% ipython --no-banner

In [1]: import numpy as np

In [2]: np.set_printoptions(precision=3, suppress=True, linewidth=100, legacy="1.25")

In [3]: W0 = np.loadtxt("arr.csv", delimiter=",")

In [4]: print(W0)
[[-1. -2. -2. -2.  0.]
 [-2. -1. -2. -2.  0.]
 [-2. -2. -1. -2.  0.]
 [-2. -2. -2. -1.  0.]
 [ 0.  0.  0.  0. -1.]]

In [5]: # splits into 2 blocks

In [6]: print(np.sort(np.linalg.eigvals(W0).real))
[-7. -1.  1.  1.  1.]

In [7]: print((W0 != 0).astype(int))
[[1 1 1 1 0]
 [1 1 1 1 0]
 [1 1 1 1 0]
 [1 1 1 1 0]
 [0 0 0 0 1]]

In [8]: Y = W0[0, 0] * W0[1:] - np.outer(W0[1:, 0], W0[0])

In [9]: print(Y)
[[ 0. -3. -2. -2.  0.]
 [ 0. -2. -3. -2.  0.]
 [ 0. -2. -2. -3.  0.]
 [ 0.  0.  0.  0.  1.]]

In [10]: print(W0[:, 0] / W0[0, 0])
[ 1.  2.  2.  2. -0.]

In [11]: Y = np.linalg.inv(W0)

In [12]: print(round(np.linalg.cond(W0), 3))
7.0

In [13]: print((np.abs(Y) > 1e-9).astype(int))
[[1 1 1 1 0]
 [1 1 1 1 0]
 [1 1 1 1 0]
 [1 1 1 1 0]
 [0 0 0 0 1]]

In [14]: print(Y)
[[ 0.714 -0.286 -0.286 -0.286 -0.   ]
 [-0.286  0.714 -0.286 -0.286 -0.   ]
 [-0.286 -0.286  0.714 -0.286  0.   ]
 [-0.286 -0.286 -0.286  0.714  0.   ]
 [-0.    -0.    -0.    -0.    -1.   ]]

In [15]: print(np.round(W0 @ Y, 3) + 0)
[[1. 0. 0. 0. 0.]
 [0. 1. 0. 0. 0.]
 [0. 0. 1. 0. 0.]
 [0. 0. 0. 1. 0.]
 [0. 0. 0. 0. 1.]]

In [16]: print(np.round(np.linalg.det(W0) * np.linalg.det(Y), 3))
1.0

In [17]: K = np.array([[0, 2, -1, 3, -2, 3, -2, -2],
    ...:     [-3, -3, 2, 1, 0, 3, -1, -3],
    ...:     [-2, -2, 0, -3, 1, 0, -2, 2],
    ...:     [3, 1, 2, 0, -3, 0, 0, 2],
    ...:     [-2, 3, -3, -2, -2, 1, 2, -3]])

In [18]: K[0] = K[2]

In [19]: print(K)
[[-2 -2  0 -3  1  0 -2  2]
 [-3 -3  2  1  0  3 -1 -3]
 [-2 -2  0 -3  1  0 -2  2]
 [ 3  1  2  0 -3  0  0  2]
 [-2  3 -3 -2 -2  1  2 -3]]

In [20]: print(np.linalg.matrix_rank(K, rtol=0.1))
4

In [21]: print(np.linalg.cond(K) > 100)
True

In [22]: print([round(float(x), 3) for x in np.linalg.svd(K, compute_uv=False)[:3]])
[8.028, 7.195, 5.9]

In [23]: print(np.argsort(-np.linalg.norm(K, axis=0).round(6), kind="stable")[:3])
[0 7 1]

In [24]: print(round(float(np.linalg.norm(K[3] - K[0])), 3))
8.185

In [25]: print(round(np.linalg.norm(K, 1), 3), round(np.linalg.norm(K, np.inf), 3))
12.0 18.0

In [26]: print(np.linalg.norm(K, axis=0))
[5.477 5.196 4.123 4.796 3.873 3.162 3.606 5.477]

In [27]: print(round(np.linalg.norm(K, "nuc"), 3))
24.861

In [28]: rank = np.linalg.matrix_rank(K)

In [29]: print(rank)
4

In [30]: N = np.linalg.svd(K)[2][rank:].T

In [31]: print([int(np.linalg.matrix_rank(np.delete(K, i, axis=0))) for i in range(5)])
[4, 3, 4, 3, 3]

In [32]: print([int(np.linalg.matrix_rank(K[:, :j + 1])) for j in range(8)])
[1, 2, 3, 4, 4, 4, 4, 4]

In [33]: print(np.linalg.matrix_rank(K.T @ K), np.linalg.matrix_rank(K @ K.T))
4 4

In [34]: print(np.round(K @ N, 3) + 0)
[[0. 0. 0. 0.]
 [0. 0. 0. 0.]
 [0. 0. 0. 0.]
 [0. 0. 0. 0.]
 [0. 0. 0. 0.]]
